$ ipython --no-banner

In [1]: import numpy as np

In [2]: import numpy.linalg as la

In [3]: np.set_printoptions(precision=3, suppress=True, linewidth=200, legacy="1.25")

In [4]: W0 = np.array([[0, 1, 0, 0, 0],
   ...:     [0, 0, 0, 1, 0],
   ...:     [0, 0, 0, 0, 1],
   ...:     [0, 0, 1, 0, 0],
   ...:     [1, 0, 0, 0, 0]])

In [5]: # rows sum to 1

In [6]: rng = np.random.default_rng(24323)

In [7]: idx = rng.permutation(5)

In [8]: idx
Out[8]: array([4, 2, 1, 0, 3])

In [9]: other = W0[idx][:, idx]

In [10]: np.trace(other)
Out[10]: 0

In [11]: round(la.det(other), 3), round(la.det(W0[idx]), 3)
Out[11]: (1.0, -1.0)

In [12]: Z = np.array([[0.0, 0.9, -0.8], [0.4, 1.0, 0.0]])

In [13]: X = np.array([[3, 5],
    ...:     [7, 4],
    ...:     [7, 6],
    ...:     [3, 5],
    ...:     [2, 4],
    ...:     [4, 7],
    ...:     [1, 4],
    ...:     [7, 5],
    ...:     [9, 7],
    ...:     [8, 8],
    ...:     [3, 3],
    ...:     [8, 9],
    ...:     [0, 6],
    ...:     [8, 5],
    ...:     [8, 7],
    ...:     [7, 7]]) @ Z + 0.1 * rng.normal(size=(16, 3))

In [14]: X
Out[14]: 
array([[ 2.008,  7.807, -2.447],
       [ 1.574, 10.377, -5.644],
       [ 2.397, 12.271, -5.68 ],
       [ 1.968,  7.704, -2.55 ],
       [ 1.584,  6.053, -1.47 ],
       [ 2.792, 10.515, -3.08 ],
       [ 1.495,  4.988, -0.769],
       [ 2.031, 11.406, -5.805],
       [ 2.855, 15.296, -7.193],
       [ 3.266, 15.083, -6.189],
       [ 1.204,  5.648, -2.435],
       [ 3.62 , 16.196, -6.437],
       [ 2.586,  6.137,  0.127],
       [ 1.899, 12.153, -6.351],
       [ 2.873, 14.098, -6.372],
       [ 2.807, 13.193, -5.528]])

In [15]: idx = X[:, 2] > np.median(X[:, 2])

In [16]: r0 = X[idx].mean(axis=0) - X[~idx].mean(axis=0)

In [17]: idx.astype(int)
Out[17]: array([1, 0, 0, 1, 1, 1, 1, 0, 0, 0, 1, 0, 1, 0, 0, 1])

In [18]: ((X - X.mean(axis=0)) @ r0 > 0).astype(int)
Out[18]: array([1, 0, 0, 1, 1, 1, 1, 0, 0, 0, 1, 0, 1, 0, 0, 0])

In [19]: np.round((((X - X.mean(axis=0)) @ r0 > 0) == idx).mean(), 3)
Out[19]: 0.938

In [20]: other = np.c_[X[:, :1] @ np.array([[1]]), np.array([0, 1, 6, 9, 0, 5, 0, 2, 1, 0, 6, 6, 7, 4, 9, 0])]

In [21]: other
Out[21]: 
array([[2.008, 0.   ],
       [1.574, 1.   ],
       [2.397, 6.   ],
       [1.968, 9.   ],
       [1.584, 0.   ],
       [2.792, 5.   ],
       [1.495, 0.   ],
       [2.031, 2.   ],
       [2.855, 1.   ],
       [3.266, 0.   ],
       [1.204, 6.   ],
       [3.62 , 6.   ],
       [2.586, 7.   ],
       [1.899, 4.   ],
       [2.873, 9.   ],
       [2.807, 0.   ]])

In [22]: la.matrix_rank(np.c_[X, other])
Out[22]: 4

In [23]: la.matrix_rank(other)
Out[23]: 2

In [24]: la.norm(la.qr(X)[0].T @ other, axis=0) ** 2 / ((other ** 2).sum(axis=0) + 1e-12)
Out[24]: array([1.   , 0.638])

In [25]: np.round(la.norm(other - X @ la.lstsq(X, other)[0], axis=0), 3) + 0
Out[25]: array([ 0.   , 11.513])
